>>> import numpy as np
>>> from numpy import linalg as LA
>>> np.set_printoptions(precision=3, suppress=True, linewidth=160, legacy="1.25")
>>> def rnd(a):
...     return np.round(a, 3) + 0
... 
>>> M = np.load("arr.npy")
>>> M
array([[ 0,  3,  0],
       [ 0,  9,  6],
       [ 0, 19, 16],
       [10,  0,  9],
       [ 6,  7, 22],
       [ 1, 19, 37],
       [ 1,  0,  0],
       [ 0,  0,  0],
       [ 0,  0,  0],
       [ 0,  3,  0],
       [ 1,  3,  0],
       [ 9, 21, 66],
       [ 0,  0,  0],
       [ 6,  0,  0],
       [ 0,  5,  0],
       [ 0,  0,  0],
       [ 0,  0,  0],
       [ 0, 19, 10],
       [10, 21, 69],
       [ 0,  0,  0],
       [ 0,  3,  0],
       [ 0, 17,  5],
       [ 3,  0,  0],
       [ 8, 19, 58]])
>>> # rows 7 and 8 are equal
>>> idx = M[:, 0] > np.median(M[:, 0])
>>> r0 = M[idx].mean(axis=0) - M[~idx].mean(axis=0)
>>> (((M - M.mean(axis=0)) @ r0 > 0) == idx).mean()
0.75
>>> ((M - M.mean(axis=0)) @ r0 > 0).astype(int)
array([0, 0, 1, 0, 1, 1, 0, 0, 0, 0, 0, 1, 0, 0, 0, 0, 0, 0, 1, 0, 0, 0, 0, 1])
>>> Y = np.c_[M[:, :2] @ np.array([[-2, 1], [3, -5]]), np.array([-2, -3, 3, 0, 2, 0, -1, -2, 3, -4, 5, -1, 4, 0, -4, -4, -4, -4, 5, 5, -4, 4, 3, 4])]
>>> Y
array([[  9, -15,  -2],
       [ 27, -45,  -3],
       [ 57, -95,   3],
       [-20,  10,   0],
       [  9, -29,   2],
       [ 55, -94,   0],
       [ -2,   1,  -1],
       [  0,   0,  -2],
       [  0,   0,   3],
       [  9, -15,  -4],
       [  7, -14,   5],
       [ 45, -96,  -1],
       [  0,   0,   4],
       [-12,   6,   0],
       [ 15, -25,  -4],
       [  0,   0,  -4],
       [  0,   0,  -4],
       [ 57, -95,  -4],
       [ 43, -95,   5],
       [  0,   0,   5],
       [  9, -15,  -4],
       [ 51, -85,   4],
       [ -6,   3,   3],
       [ 41, -87,   4]])
>>> rnd(LA.norm(Y - M @ LA.lstsq(M, Y)[0], axis=0))
array([ 0.   ,  0.   , 15.599])
>>> rnd(LA.norm(LA.qr(M)[0].T @ Y, axis=0) ** 2 / ((Y ** 2).sum(axis=0) + 1e-12))
array([1.   , 1.   , 0.095])
>>> LA.matrix_rank(Y)
3
>>> hat = M @ LA.solve(M.T @ M, M.T)
>>> print(rnd(hat @ M[:, 2]))
[ 0.  6. 16.  9. 22. 37.  0.  0.  0.  0.  0. 66.  0.  0.  0.  0.  0. 10. 69.  0.  0.  5.  0. 58.]
>>> mat = np.load("m.npy")
>>> mat
array([[ 5,  4,  5,  4],
       [-2,  2, -2,  2],
       [ 5,  4,  5,  4],
       [-2,  2, -2,  2]])
>>> # row 2 repeats row 0
>>> Uu, sv, vt = LA.svd(mat)
>>> rnd(sv)
array([12.825,  5.614,  0.   ,  0.   ])
>>> Y = Uu[:, :2] @ np.diag(sv[:2]) @ vt[:2]
>>> rnd(LA.norm(mat - Y) / LA.norm(mat))
0.0
>>> LA.matrix_rank(Y)
2
>>> Uu, sv, vt = LA.svd(mat)
>>> evecs = vt[:(sv > 1e-8).sum()]
>>> rng = np.random.default_rng(218644)
>>> vec = mat[3] + 5 * mat[0] + rng.integers(2) * np.eye(4)[1]
>>> vec
array([23., 22., 23., 22.])
>>> rnd(np.diag(evecs.T @ evecs))
array([0.5, 0.5, 0.5, 0.5])
>>> vec = np.array([-1, 3, -3, -2])
>>> h = np.maximum(mat @ vec, 0)
>>> h
array([ 0, 10,  0, 10])
>>> mat * (h > 1e-9)[:, None]
array([[ 0,  0,  0,  0],
       [-2,  2, -2,  2],
       [ 0,  0,  0,  0],
       [-2,  2, -2,  2]])
>>> K = np.load("run8.npy")
>>> K
array([[0.333, 0.333, 0.167, 0.167],
       [0.167, 0.333, 0.167, 0.333],
       [0.25 , 0.25 , 0.375, 0.125],
       [0.2  , 0.2  , 0.2  , 0.4  ]])
>>> # rows sum to 1
>>> O = K.astype(float).copy()
>>> for j in range(4):
...     O[:, j] -= O[:, :j] @ (O[:, :j].T @ O[:, j])
...     O[:, j] /= LA.norm(O[:, j])
... 
>>> print(rnd(O.T @ O))
[[1. 0. 0. 0.]
 [0. 1. 0. 0.]
 [0. 0. 1. 0.]
 [0. 0. 0. 1.]]
>>> print(rnd(O.T @ K))
[[0.491 0.548 0.442 0.453]
 [0.    0.156 0.018 0.19 ]
 [0.    0.    0.201 0.033]
 [0.    0.    0.    0.268]]
>>> Y = K / np.sqrt((K ** 2).mean(axis=1, keepdims=True))
>>> LA.matrix_rank(K - K.mean(axis=1, keepdims=True))
3
>>> r0, r1 = K[3], K[0]
>>> rnd(r0 @ r1)
0.233
>>> pr = (r0 @ r1) / (r0 @ r0) * r0
>>> rnd(LA.norm(r0 + r1) ** 2 + LA.norm(r0 - r1) ** 2)
1.115
>>> rnd(np.outer(r0, r1))
array([[0.067, 0.067, 0.033, 0.033],
       [0.067, 0.067, 0.033, 0.033],
       [0.067, 0.067, 0.033, 0.033],
       [0.133, 0.133, 0.067, 0.067]])
>>> rnd(r1 - pr)
array([ 0.166,  0.166,  0.   , -0.166])
>>> rnd((r1 - pr) @ r0)
0.0
>>> vec = np.array([0, 0, 0, 2])
>>> target = K @ vec
>>> target
array([0.334, 0.666, 0.25 , 0.8  ])
>>> rnd(LA.solve(K.T, K[1]))
array([0., 1., 0., 0.])
>>> rnd(LA.solve(K, K[:, 0]))
array([1., 0., 0., 0.])
>>> rnd(LA.solve(K, target + K[:, 2]))
array([0., 0., 1., 2.])
>>> th = np.radians(90)
>>> R = np.eye(4)
>>> R[2, 2] = R[3, 3] = np.cos(th)
>>> R[2, 3], R[3, 2] = -np.sin(th), np.sin(th)
>>> rnd(R)
array([[ 1.,  0.,  0.,  0.],
       [ 0.,  1.,  0.,  0.],
       [ 0.,  0.,  0., -1.],
       [ 0.,  0.,  1.,  0.]])
>>> Y = K @ R.T
>>> np.allclose(LA.norm(K, axis=1), LA.norm(Y, axis=1))
True
>>> rnd(LA.det(R)), np.trace(R)
(1.0, 2.0)
>>> np.allclose(K @ K.T, Y @ Y.T)
True
>>> rnd(np.abs(Y - K).max(axis=0))
array([0.  , 0.  , 0.6 , 0.25])
>>> A = np.load("block4.npy")
>>> A
array([[-0.02 , -0.11 , -0.537],
       [-0.06 ,  0.03 , -0.119],
       [ 0.159,  0.07 ,  0.77 ],
       [-0.291,  0.119, -0.629],
       [ 0.   , -0.03 , -0.139],
       [ 0.537, -0.653, -0.778],
       [-0.493,  0.716,  0.953],
       [-0.414,  0.501,  0.578],
       [ 0.08 , -0.3  , -0.8  ],
       [ 0.478, -0.462, -0.08 ],
       [-0.578,  0.716,  0.872],
       [ 0.523, -0.572, -0.478],
       [ 0.273, -0.31 , -0.273],
       [ 0.06 ,  0.09 ,  0.592]])
>>> O, evecs = LA.qr(A[:, :1])[0], LA.qr(A[:, 1:])[0]
>>> sv = LA.svd(O.T @ evecs, compute_uv=False)
>>> print(rnd(np.degrees(np.arccos(sv.clip(0, 1)))))
[3.214]
>>> Xc = A - A.mean(axis=0)
>>> evecs = LA.svd(Xc)[2][:2]
>>> Y = Xc - Xc @ evecs.T @ evecs
>>> rnd(np.diag(evecs.T @ evecs))
array([0.574, 0.46 , 0.965])
>>> rnd(LA.norm(Y) / LA.norm(Xc))
0.015
>>> rnd((Xc @ evecs.T).std(axis=0))
array([0.755, 0.319])
>>> def softmax(z):
...     e = np.exp(z - z.max(axis=-1, keepdims=True))
...     return e / e.sum(axis=-1, keepdims=True)
... 
>>> rnd(softmax(A[1] + 3))
array([0.329, 0.36 , 0.31 ])
>>> rnd(softmax(10 * A[1]))
array([0.249, 0.613, 0.138])
>>> print(rnd(softmax(A).sum(axis=1)))
[1. 1. 1. 1. 1. 1. 1. 1. 1. 1. 1. 1. 1. 1.]
>>> att = A @ A.T / np.sqrt(3)
>>> softmax(att).round(6).argmax(axis=1)
array([5, 3, 6, 3, 5, 5, 6, 6, 5, 5, 6, 5, 5, 6])
>>> print(rnd(softmax(att)[1] @ A))
[ 0.02  -0.02  -0.023]
>>> G = np.cov(A, rowvar=False)
>>> rnd(A.std(axis=0))
array([0.352, 0.42 , 0.61 ])
>>> rnd(np.corrcoef(A[:, 1], A[:, 0])[0, 1])
-0.952
>>> rnd(np.polyfit(A[:, 1], A[:, 0], 1))
array([-0.797,  0.007])
>>> np.argwhere(np.triu(np.abs(np.corrcoef(A.T)) > 0.8, 1))
array([[0, 1]])
>>> W0 = np.loadtxt("dump.csv", delimiter=",")
>>> print(W0)
[[-3.  6.  3. -3.  6.  3.]
 [-6.  6.  0. -6.  6.  0.]
 [-3.  0. -6. -3.  0. -6.]
 [-4.  8.  4. -3.  6.  3.]
 [-8.  8.  0. -6.  6.  0.]
 [-4.  0. -8. -3.  0. -6.]]
>>> O, R = LA.qr(K)
>>> np.trace(O @ O.T)
4.0
>>> rnd(np.abs(np.diag(R)))
array([0.491, 0.156, 0.201, 0.268])
>>> O.shape, R.shape
((4, 4), (4, 4))
>>> rnd(O @ R)
array([[0.333, 0.333, 0.167, 0.167],
       [0.167, 0.333, 0.167, 0.333],
       [0.25 , 0.25 , 0.375, 0.125],
       [0.2  , 0.2  , 0.2  , 0.4  ]])
>>> rnd(softmax(W0[2] + 3))
array([0.024, 0.475, 0.001, 0.024, 0.475, 0.001])
>>> att = W0 @ W0.T / np.sqrt(6)
>>> print(rnd(softmax(att)[2] @ W0))
[-3.998  0.    -7.996 -3.     0.    -6.   ]
>>> print(rnd(softmax(att)))
[[0.    0.    0.    0.5   0.5   0.   ]
 [0.    0.    0.    0.    1.    0.   ]
 [0.    0.    0.002 0.    0.    0.998]
 [0.    0.    0.    0.5   0.5   0.   ]
 [0.    0.    0.    0.    1.    0.   ]
 [0.    0.    0.    0.    0.    1.   ]]
>>> G = W0.T @ W0
>>> LA.matrix_rank(G)
6
>>> rnd(LA.svd(W0, compute_uv=False) ** 2)
array([564.032, 246.72 ,   2.772,   2.252,   1.213,   0.011])
>>> rnd(LA.eigvalsh(G)[::-1])
array([564.032, 246.72 ,   2.772,   2.252,   1.213,   0.011])
>>> G
array([[ 150., -150.,   25.,  126., -126.,   21.],
       [-150.,  200.,   50., -126.,  168.,   42.],
       [  25.,   50.,  125.,   21.,   42.,  105.],
       [ 126., -126.,   21.,  108., -108.,   18.],
       [-126.,  168.,   42., -108.,  144.,   36.],
       [  21.,   42.,  105.,   18.,   36.,   90.]])
>>> arr = np.load("x.npy")
>>> print(arr)
[[ 1 -1  4]
 [ 2 -1  2]
 [ 2 -1  2]
 [ 2 -1  2]
 [ 0  0  0]
 [-1 -1  2]
 [ 1 -2  4]
 [ 0 -2  6]
 [ 0  0  0]
 [ 0  0  0]
 [ 0  0  0]
 [ 1 -1  4]
 [ 0  0  0]
 [-2 -1  4]
 [ 0  0  0]
 [-1  0  2]
 [ 0  0  0]
 [ 1 -2  4]
 [-1 -1  2]
 [ 2 -1  2]
 [-1  0  2]]
>>> # rows 1 and 2 are equal
>>> r = LA.matrix_rank(mat)
>>> print(r)
2
>>> null = LA.svd(mat)[2][r:].T
>>> rnd(null @ null.T)
array([[ 0.5,  0. , -0.5,  0. ],
       [ 0. ,  0.5,  0. , -0.5],
       [-0.5,  0. ,  0.5,  0. ],
       [ 0. , -0.5,  0. ,  0.5]])
>>> null.shape
(4, 2)
>>> [int(LA.matrix_rank(np.delete(mat, i, axis=0))) for i in range(4)]
[2, 2, 2, 2]
>>> [int(LA.matrix_rank(mat[:, :j + 1])) for j in range(4)]
[1, 2, 2, 2]
>>> [int(LA.matrix_rank(mat[:i])) for i in range(1, len(mat) + 1)]
[1, 2, 2, 2]
>>> Y = np.c_[arr[:, :1] @ np.array([[1]]), np.array([-1, -2, 0, 0, -2, -1, -2, 1, -1, 1, -1, -2, 2, -2, -2, -1, -1, 2, 2, -2, -2])]
>>> Y
array([[ 1, -1],
       [ 2, -2],
       [ 2,  0],
       [ 2,  0],
       [ 0, -2],
       [-1, -1],
       [ 1, -2],
       [ 0,  1],
       [ 0, -1],
       [ 0,  1],
       [ 0, -1],
       [ 1, -2],
       [ 0,  2],
       [-2, -2],
       [ 0, -2],
       [-1, -1],
       [ 0, -1],
       [ 1,  2],
       [-1,  2],
       [ 2, -2],
       [-1, -2]])
>>> print(rnd(LA.lstsq(arr, Y[:, 0])[0]))
[1. 0. 0.]
>>> print(rnd(LA.norm(LA.qr(arr)[0].T @ Y, axis=0) ** 2 / ((Y ** 2).sum(axis=0) + 1e-12)))
[1.    0.209]
>>> print(LA.matrix_rank(Y))
2
>>> vec = np.array([-8, 5, 1])
>>> print((arr @ vec).argmax())
13
>>> np.sign((arr @ vec).round(6))
array([-1, -1, -1, -1,  0,  1, -1, -1,  0,  0,  0, -1,  0,  1,  0,  1,  0, -1,  1, -1,  1])
>>> np.einsum("ij,j->i", arr, vec)
array([ -9, -19, -19, -19,   0,   5, -14,  -4,   0,   0,   0,  -9,   0,  15,   0,  10,   0, -14,   5, -19,  10])
>>> arr @ vec
array([ -9, -19, -19, -19,   0,   5, -14,  -4,   0,   0,   0,  -9,   0,  15,   0,  10,   0, -14,   5, -19,  10])
>>> print(arr @ np.eye(3)[1])
[-1. -1. -1. -1.  0. -1. -2. -2.  0.  0.  0. -1.  0. -1.  0.  0.  0. -2. -1. -1.  0.]
>>> O, R = LA.qr(arr)
>>> rnd(O.T @ O)
array([[1., 0., 0.],
       [0., 1., 0.],
       [0., 0., 1.]])
>>> rnd(np.abs(np.diag(R)))
array([5.292, 4.175, 3.992])
>>> rnd(O @ R)
array([[ 1., -1.,  4.],
       [ 2., -1.,  2.],
       [ 2., -1.,  2.],
       [ 2., -1.,  2.],
       [ 0.,  0.,  0.],
       [-1., -1.,  2.],
       [ 1., -2.,  4.],
       [ 0., -2.,  6.],
       [ 0.,  0.,  0.],
       [ 0.,  0.,  0.],
       [ 0.,  0.,  0.],
       [ 1., -1.,  4.],
       [ 0.,  0.,  0.],
       [-2., -1.,  4.],
       [ 0.,  0.,  0.],
       [-1.,  0.,  2.],
       [ 0.,  0.,  0.],
       [ 1., -2.,  4.],
       [-1., -1.,  2.],
       [ 2., -1.,  2.],
       [-1.,  0.,  2.]])
>>> rnd(np.trace(O @ O.T))
3.0
>>> np.allclose(R.T @ R, arr.T @ arr)
True
>>> rnd(R)
array([[ -5.292,   1.89 ,  -3.024],
       [  0.   ,   4.175, -11.087],
       [  0.   ,   0.   ,   3.992]])
>>> r0 = np.array([0, 0, -1])
>>> Y = R + np.outer(r0, np.eye(3)[1])
>>> LA.matrix_rank(Y - R)
1
>>> print(rnd(Y))
[[ -5.292   1.89   -3.024]
 [  0.      4.175 -11.087]
 [  0.     -1.      3.992]]
>>> r0 = np.array([2, 0, 0])
>>> data = r0[np.abs(np.subtract.outer(np.arange(3), np.arange(3)))]
>>> print(data)
[[2 0 0]
 [0 2 0]
 [0 0 2]]
>>> w, evecs = LA.eigh(data)
>>> w.sum(), np.trace(data)
(6.0, 6)
>>> rnd(LA.svd(data, compute_uv=False))
array([2., 2., 2.])
>>> np.unique(w.round(6) + 0, return_counts=True)[1]
array([3])
>>> r0 = np.array([-3, 1])
>>> np.convolve(data[2], r0)
array([ 0,  0, -6,  2])
>>> np.polyval(r0, data[2])
array([ 1,  1, -5])
>>> np.correlate(data[2], data[1], "full")
array([0, 0, 0, 4, 0])
>>> np.cross(data[2, :3], data[1, :3])
array([-4,  0,  0])
>>> np.fft.fft(data[0])
array([2.+0.j, 2.+0.j, 2.+0.j])
>>> np.sort(np.abs(np.fft.fft(data[0]))), rnd(np.sort(LA.svd(data, compute_uv=False)))
(array([2., 2., 2.]), array([2., 2., 2.]))
>>> feats = np.loadtxt("a.csv", delimiter=",")
>>> feats
array([[-27.014, -18.011, -26.982],
       [ -3.019,  -1.959,  -3.004]])
>>> LA.cond(feats) > 100
True
>>> rnd(LA.norm(feats, 2) / LA.norm(feats))
1.0
>>> [round(float(x), 3) for x in LA.svd(feats, compute_uv=False)[:3]]
[42.475, 0.046]
>>> np.argsort(-LA.norm(feats, axis=0).round(6), kind="stable")[:3]
array([0, 2, 1])
